$ python3 -q
>>> import numpy as np
>>> from numpy import linalg as LA
>>> np.set_printoptions(suppress=True, linewidth=100)
>>> arr = np.load("data.npy")
>>> print(arr)
[[-1.28 -2.83 -6.42  2.15 -1.87 -4.81 -0.41 -4.48 -3.49 -4.61  0.25  0.23  0.73]
 [-1.97 -0.73 -0.33  2.71  1.69 -0.93 -0.15 -0.85 -2.07 -2.16  1.89 -1.82  0.39]
 [-3.1  -3.34 -3.42  3.02  1.29 -1.33  2.3  -3.37 -3.38 -3.24  2.48 -0.76  2.8 ]
 [-1.3  -3.14 -4.59  1.   -2.21 -1.86  1.78 -4.17 -2.19 -1.72 -0.23  1.82  1.48]
 [-0.42  0.97 -2.75  0.31 -1.69 -5.52 -3.72 -1.23 -2.26 -1.78 -2.25 -2.49 -2.78]
 [ 2.01  2.03 -1.93 -2.26 -4.49 -4.14 -4.1  -0.23  0.13  0.21 -3.91 -0.16 -3.8 ]
 [-1.09 -2.35 -2.23  0.58 -0.59  0.38  2.15 -2.26 -1.27 -1.46  0.89  0.6   1.9 ]
 [-4.33 -4.28 -7.53  3.48  0.43 -5.46 -0.68 -5.83 -5.82 -6.09  1.61 -2.16  2.46]
 [-3.87 -2.02 -2.32  4.15  3.85 -2.32  0.04 -2.15 -3.94 -3.96  3.6  -4.35  2.5 ]
 [-5.46 -5.06 -6.91  5.16  2.16 -3.69  2.27 -5.28 -5.91 -5.91  3.52 -1.97  4.24]
 [-5.36 -4.29 -4.48  4.43  3.86 -2.31  1.74 -3.39 -4.5  -5.34  5.17 -2.93  4.09]
 [-0.13 -1.21 -2.88 -0.12 -1.82 -1.95  0.   -1.95 -1.08 -0.98 -1.37  1.12  0.06]
 [ 0.9  -0.4  -4.68 -0.44 -4.24 -4.14 -2.19 -1.62 -1.33 -0.55 -3.06  1.05 -2.14]]
>>> C2 = arr.T @ arr
>>> print(np.round(LA.eigvalsh(C2)[::-1], 2))
[1144.46  321.69   89.7     2.82    2.69    1.91    0.97    0.65    0.56    0.31    0.1     0.02
    0.01]
>>> print(round(np.trace(C2), 2), np.round((arr ** 2).sum(), 2))
1565.89 1565.89
>>> print(LA.matrix_rank(C2))
13
>>> print(np.round(LA.svd(arr, compute_uv=False) ** 2, 2))
[1144.46  321.69   89.7     2.82    2.69    1.91    0.97    0.65    0.56    0.31    0.1     0.02
    0.01]
>>> mat = np.loadtxt("m.csv", delimiter=",")
>>> print(mat.round(2))
[[ 0.83 -0.03  0.17  0.17  0.1   0.31  0.38]
 [-0.03  0.99  0.03  0.03  0.02  0.06  0.08]
 [ 0.17  0.03  0.83 -0.17 -0.1  -0.31 -0.38]
 [ 0.17  0.03 -0.17  0.83 -0.1  -0.31 -0.38]
 [ 0.1   0.02 -0.1  -0.1   0.94 -0.19 -0.23]
 [ 0.31  0.06 -0.31 -0.31 -0.19  0.44 -0.69]
 [ 0.38  0.08 -0.38 -0.38 -0.23 -0.69  0.16]]
>>> ev, V = LA.eigh(mat)
>>> print(np.unique(ev.round(6) + 0, return_counts=True)[1])
[1 6]
>>> print(ev.round(2))
[-1.  1.  1.  1.  1.  1.  1.]
>>> print(round(ev.sum(), 2), np.trace(mat))
5.0 5.0
>>> print(np.round(V.T @ mat @ V, 2) + 0)
[[-1.  0.  0.  0.  0.  0.  0.]
 [ 0.  1.  0.  0.  0.  0.  0.]
 [ 0.  0.  1.  0.  0.  0.  0.]
 [ 0.  0.  0.  1.  0.  0.  0.]
 [ 0.  0.  0.  0.  1.  0.  0.]
 [ 0.  0.  0.  0.  0.  1.  0.]
 [ 0.  0.  0.  0.  0.  0.  1.]]
>>> print(np.round(LA.eigvalsh(mat + 2 * np.eye(7)), 2))
[1. 3. 3. 3. 3. 3. 3.]
>>> A = np.loadtxt("dump.csv", delimiter=",")
>>> print(A.round(2))
[[-0.82  0.12 -0.2  -0.53]
 [ 0.   -0.53 -0.83  0.2 ]
 [ 0.41  0.7  -0.51 -0.27]
 [-0.41  0.46 -0.11  0.78]]
>>> x = np.array([3, 0, 0, -3])
>>> print(np.round(A.T @ (A @ x), 2) + 0)
[ 3.  0.  0. -3.]
>>> print(4 - LA.matrix_rank(A - np.eye(4), tol=1e-8))
1
>>> print(np.round(np.abs(LA.eigvals(A)), 2))
[1. 1. 1. 1.]
>>> print(round(float(LA.norm(x)), 2), round(float(LA.norm(A @ x)), 2))
4.24 4.24
>>> x = np.array([-5, 4, 4, 4])
>>> print(np.round(np.einsum("ij,j->i", A, x), 2))
[ 1.66 -4.63 -2.36  6.57]
>>> print(np.round(A * x, 2))
[[ 4.08  0.49 -0.81 -2.1 ]
 [-0.   -2.11 -3.3   0.78]
 [-2.04  2.82 -2.06 -1.08]
 [ 2.04  1.83 -0.43  3.13]]
>>> print(np.round(A @ (2 * x), 2))
[ 3.31 -9.27 -4.72 13.15]
>>> other = np.array([[2, 1, 0, 2, 2, 1, 2, 2, 3, 0, 2],
...     [3, 2, 1, 0, 3, 1, 0, 1, 3, 1, 0],
...     [2, 1, 3, 3, 2, 2, 2, 2, 2, 0, 2],
...     [0, 3, 1, 3, 3, 0, 3, 2, 2, 3, 0],
...     [3, 3, 1, 2, 0, 2, 2, 0, 2, 3, 1],
...     [0, 0, 3, 2, 1, 2, 3, 3, 2, 2, 1],
...     [2, 1, 1, 2, 3, 1, 2, 2, 3, 0, 3],
...     [3, 2, 2, 3, 2, 0, 0, 0, 2, 3, 1],
...     [2, 2, 1, 3, 2, 1, 1, 0, 3, 0, 0],
...     [3, 0, 2, 2, 2, 0, 2, 1, 1, 3, 1],
...     [0, 2, 2, 0, 2, 3, 3, 1, 0, 3, 0]])
>>> other[-1] = other[0]
>>> M = other + 0.1 * np.eye(11)
>>> print(M)
[[2.1 1.  0.  2.  2.  1.  2.  2.  3.  0.  2. ]
 [3.  2.1 1.  0.  3.  1.  0.  1.  3.  1.  0. ]
 [2.  1.  3.1 3.  2.  2.  2.  2.  2.  0.  2. ]
 [0.  3.  1.  3.1 3.  0.  3.  2.  2.  3.  0. ]
 [3.  3.  1.  2.  0.1 2.  2.  0.  2.  3.  1. ]
 [0.  0.  3.  2.  1.  2.1 3.  3.  2.  2.  1. ]
 [2.  1.  1.  2.  3.  1.  2.1 2.  3.  0.  3. ]
 [3.  2.  2.  3.  2.  0.  0.  0.1 2.  3.  1. ]
 [2.  2.  1.  3.  2.  1.  1.  0.  3.1 0.  0. ]
 [3.  0.  2.  2.  2.  0.  2.  1.  1.  3.1 1. ]
 [2.  1.  0.  2.  2.  1.  2.  2.  3.  0.  2.1]]
>>> other = M / np.sqrt((M ** 2).mean(axis=1, keepdims=True))
>>> print(other[8].round(2))
[1.14 1.14 0.57 1.72 1.14 0.57 0.57 0.   1.77 0.   0.  ]
>>> print(np.round(LA.norm(other, axis=1), 2))
[3.32 3.32 3.32 3.32 3.32 3.32 3.32 3.32 3.32 3.32 3.32]
>>> print(LA.matrix_rank(M - M.mean(axis=1, keepdims=True)))
10
>>> Uu, s, Vt = LA.svd(M)
>>> print(s.round(2))
[18.75  5.83  5.34  3.92  3.26  2.93  2.77  1.5   1.21  0.66  0.01]
>>> other = Uu[:, :10] @ np.diag(s[:10]) @ Vt[:10]
>>> print(np.round(np.abs(M - other).max(), 2))
0.0
>>> print(other.round(2) + 0)
[[2.1 1.  0.  2.  2.  1.  2.  2.  3.  0.  2. ]
 [3.  2.1 1.  0.  3.  1.  0.  1.  3.  1.  0. ]
 [2.  1.  3.1 3.  2.  2.  2.  2.  2.  0.  2. ]
 [0.  3.  1.  3.1 3.  0.  3.  2.  2.  3.  0. ]
 [3.  3.  1.  2.  0.1 2.  2.  0.  2.  3.  1. ]
 [0.  0.  3.  2.  1.  2.1 3.  3.  2.  2.  1. ]
 [2.  1.  1.  2.  3.  1.  2.1 2.  3.  0.  3. ]
 [3.  2.  2.  3.  2.  0.  0.  0.1 2.  3.  1. ]
 [2.  2.  1.  3.  2.  1.  1.  0.  3.1 0.  0. ]
 [3.  0.  2.  2.  2.  0.  2.  1.  1.  3.1 1. ]
 [2.  1.  0.  2.  2.  1.  2.  2.  3.  0.  2.1]]
>>> print(np.round(LA.norm(M - other) / LA.norm(M), 2))
0.0
>>> print(LA.matrix_rank(M, rtol=0.05))
9
>>> print(LA.matrix_rank(other))
10
>>> print(round(float(LA.norm(M - other, 2)), 2), round(s[10], 2))
0.01 0.01
>>> W0 = np.array([[3.0, 1.0, 0.0, 0.0, 0.0, 0.0],
...     [0.0, 3.0, 1.0, 0.0, 0.0, 0.0],
...     [0.0, 0.0, 3.0, 1.0, 0.0, 0.0],
...     [0.0, 0.0, 0.0, 3.0, 1.0, 0.0],
...     [0.0, 0.0, 0.0, 0.0, 3.0, 1.0],
...     [0.0, 0.0, 0.0, 0.0, 0.0, 3.0]])
>>> rng = np.random.default_rng(266379)
>>> z = rng.permutation(6)
>>> print(z)
[2 1 0 4 3 5]
>>> other = W0[z][:, z]
>>> print(np.allclose(other, W0))
False
>>> print(round(float(LA.det(other)), 2), np.round(LA.det(W0[z]), 2))
729.0 729.0
>>> print(np.round(LA.matrix_power(W0, 3), 2))
[[27. 27.  9.  1.  0.  0.]
 [ 0. 27. 27.  9.  1.  0.]
 [ 0.  0. 27. 27.  9.  1.]
 [ 0.  0.  0. 27. 27.  9.]
 [ 0.  0.  0.  0. 27. 27.]
 [ 0.  0.  0.  0.  0. 27.]]
>>> print(np.round(np.abs(LA.eigvals(W0)).max(), 2))
3.0
>>> print(W0 @ W0)
[[9. 6. 1. 0. 0. 0.]
 [0. 9. 6. 1. 0. 0.]
 [0. 0. 9. 6. 1. 0.]
 [0. 0. 0. 9. 6. 1.]
 [0. 0. 0. 0. 9. 6.]
 [0. 0. 0. 0. 0. 9.]]
>>> print(round(float(LA.det(W0)), 2))
729.0
>>> print(np.allclose(W0, W0.T))
False
>>> print(np.allclose(W0 @ W0.T, W0.T @ W0))
False
>>> print(np.round(np.sort(np.abs(LA.eigvals(W0))), 2))
[3. 3. 3. 3. 3. 3.]
>>> other = W0 / LA.norm(W0, axis=1, keepdims=True)
>>> C2 = other @ other.T
>>> print(np.round(LA.norm(other, axis=1), 2))
[1. 1. 1. 1. 1. 1.]
>>> print(C2[4].round(2))
[0.   0.   0.   0.3  1.   0.32]
>>> r0 = np.array([3, -1, -1, 2, 4, -5])
>>> other = W0 + np.outer(r0, np.eye(6)[1])
>>> print(LA.matrix_rank(LA.inv(other) - LA.inv(W0), tol=1e-8))
1
>>> print(np.round(LA.det(other) / LA.det(W0), 2), round(float(1 + LA.solve(W0, r0)[1]), 2))
0.78 0.78
>>> other = np.array([[1, 1], [1, -1]])
>>> K = np.kron(other, np.kron(other, other))[rng.permutation(8)][:5]
>>> print(K)
[[ 1 -1 -1  1  1 -1 -1  1]
 [ 1  1  1  1 -1 -1 -1 -1]
 [ 1 -1  1 -1 -1  1 -1  1]
 [ 1  1  1  1  1  1  1  1]
 [ 1 -1  1 -1  1 -1  1 -1]]
>>> other = np.array([[3, 3, 5],
...     [0, 1, 1],
...     [0, 1, 0],
...     [1, 1, 2],
...     [2, 4, 0],
...     [3, 4, 4],
...     [3, 2, 5],
...     [2, 0, 2]])
>>> print(K @ other)
[[ 2  0 -1]
 [-6 -4 -3]
 [ 2  0  3]
 [14 16 19]
 [ 2  4  1]]
>>> print(np.einsum("ij->j", K))
[ 5 -1  3  1  1 -1 -1  1]
>>> print(np.einsum("ik,kj->ji", K, other))
[[ 2 -6  2 14  2]
 [ 0 -4  0 16  4]
 [-1 -3  3 19  1]]
>>> print(other.T @ K.T)
[[ 2 -6  2 14  2]
 [ 0 -4  0 16  4]
 [-1 -3  3 19  1]]
>>> other = K[0, 0] * K[1:] - np.outer(K[1:, 0], K[0])
>>> print(other)
[[ 0  2  2  0 -2  0  0 -2]
 [ 0  0  2 -2 -2  2  0  0]
 [ 0  2  2  0  0  2  2  0]
 [ 0  0  2 -2  0  0  2 -2]]
>>> print(LA.matrix_rank(other), LA.matrix_rank(K))
4 5
>>> print(np.flatnonzero(~other.round(6).any(axis=1)))
[]
>>> print(np.abs(other).max())
2
>>> print(np.count_nonzero(other))
16
>>> print(other.sum(axis=1))
[0 0 8 0]
>>> print(round(float(LA.norm(other)), 2))
8.0
>>> m1 = np.loadtxt("sample15.csv", delimiter=",")
>>> print(m1)
[[ 9. -8.  1.  7. -1.]
 [-8. 13.  5. -9. -2.]
 [ 1.  5.  6. -2. -3.]
 [ 7. -9. -2.  7.  0.]
 [-1. -2. -3.  0.  3.]]
>>> # equal to its transpose
>>> other = np.array([[2, 0, 0], [0, 1, 0], [1, 0, 0], [0, 0, 0], [2, 1, 2]])
>>> print(np.einsum("ij->j", m1))
[ 8. -1.  7.  3. -3.]
>>> print(m1 @ other)
[[ 17.  -9.  -2.]
 [-15.  11.  -4.]
 [  2.   2.  -6.]
 [ 12.  -9.   0.]
 [  1.   1.   6.]]
>>> print(np.einsum("ij,ij->i", m1, m1))
[196. 343.  75. 183.  23.]
>>> print(np.einsum("ik,kj->ji", m1, other))
[[ 17. -15.   2.  12.   1.]
 [ -9.  11.   2.  -9.   1.]
 [ -2.  -4.  -6.   0.   6.]]
>>> ev, V = LA.eigh(m1)
>>> x = np.array([0, 3, 1, 0, 1])
>>> print(np.round(V * np.abs(ev) @ V.T, 2) + 0)
[[ 9. -8.  1.  7. -1.]
 [-8. 13.  5. -9. -2.]
 [ 1.  5.  6. -2. -3.]
 [ 7. -9. -2.  7.  0.]
 [-1. -2. -3.  0.  3.]]
>>> print(np.round(LA.eigvalsh(m1[1:, 1:]), 2))
[ 0.01  1.05  6.31 21.63]
>>> print(np.abs(m1).sum(axis=1).max(), round(np.abs(ev).max(), 2))
37.0 26.9
>>> print(x @ m1 @ x)
138.0
>>> Uu, s, Vt = LA.svd(m1)
>>> print(np.argmax(s[:-1] / (s[1:] + 1e-6)) + 1)
4
>>> other = Uu[:, :4] @ np.diag(s[:4]) @ Vt[:4]
>>> print(round(np.abs(m1 - other).max(), 2))
0.0
>>> print(LA.matrix_rank(other))
4
>>> print(round(LA.norm(m1 - other, 2), 2), np.round(s[4], 2))
0.0 0.0
>>> J = np.load("arr.npy")
>>> print(J)
[[ 3  3  3  3  3  3  3  3  3  3  3]
 [ 3  6  6  6  6  6  6  6  6  6  6]
 [ 3  6  9  9  9  9  9  9  9  9  9]
 [ 3  6  9 12 12 12 12 12 12 12 12]
 [ 3  6  9 12 15 15 15 15 15 15 15]
 [ 3  6  9 12 15 18 18 18 18 18 18]
 [ 3  6  9 12 15 18 21 21 21 21 21]
 [ 3  6  9 12 15 18 21 24 24 24 24]
 [ 3  6  9 12 15 18 21 24 27 27 27]
 [ 3  6  9 12 15 18 21 24 27 30 30]
 [ 3  6  9 12 15 18 21 24 27 30 33]]
>>> # symmetric, so the eigenvalues are real
>>> z = rng.permutation(11)
>>> other = J[:, z] * rng.choice([-1, 1], 11)
>>> print(other)
[[ -3   3  -3   3   3   3   3  -3  -3   3   3]
 [ -6   3  -6   6   6   6   6  -6  -6   6   6]
 [ -9   3  -9   9   9   9   9  -6  -9   9   9]
 [-12   3 -12  12  12  12  12  -6 -12  12   9]
 [-15   3 -12  15  15  15  15  -6 -15  15   9]
 [-18   3 -12  18  18  15  18  -6 -18  18   9]
 [-21   3 -12  21  18  15  21  -6 -21  21   9]
 [-21   3 -12  24  18  15  24  -6 -24  24   9]
 [-21   3 -12  27  18  15  27  -6 -24  27   9]
 [-21   3 -12  30  18  15  30  -6 -24  27   9]
 [-21   3 -12  33  18  15  30  -6 -24  27   9]]
>>> Uu, _, Vt = LA.svd(J.T @ other)
>>> print(np.round(Uu @ Vt, 2) + 0)
[[ 0.  1.  0.  0.  0.  0.  0.  0.  0.  0.  0.]
 [ 0.  0.  0.  0.  0.  0.  0. -1.  0.  0.  0.]
 [ 0.  0.  0.  0.  0.  0.  0.  0.  0.  0.  1.]
 [ 0.  0. -1.  0.  0.  0.  0.  0.  0.  0.  0.]
 [ 0.  0.  0.  0.  0.  1.  0.  0.  0.  0.  0.]
 [ 0.  0.  0.  0.  1.  0.  0.  0.  0.  0.  0.]
 [-1.  0.  0.  0.  0.  0.  0.  0.  0.  0.  0.]
 [ 0.  0.  0.  0.  0.  0.  0.  0. -1.  0.  0.]
 [ 0.  0.  0.  0.  0.  0.  0.  0.  0.  1.  0.]
 [ 0.  0.  0.  0.  0.  0.  1.  0.  0.  0.  0.]
 [ 0.  0.  0.  1.  0.  0.  0.  0.  0.  0.  0.]]
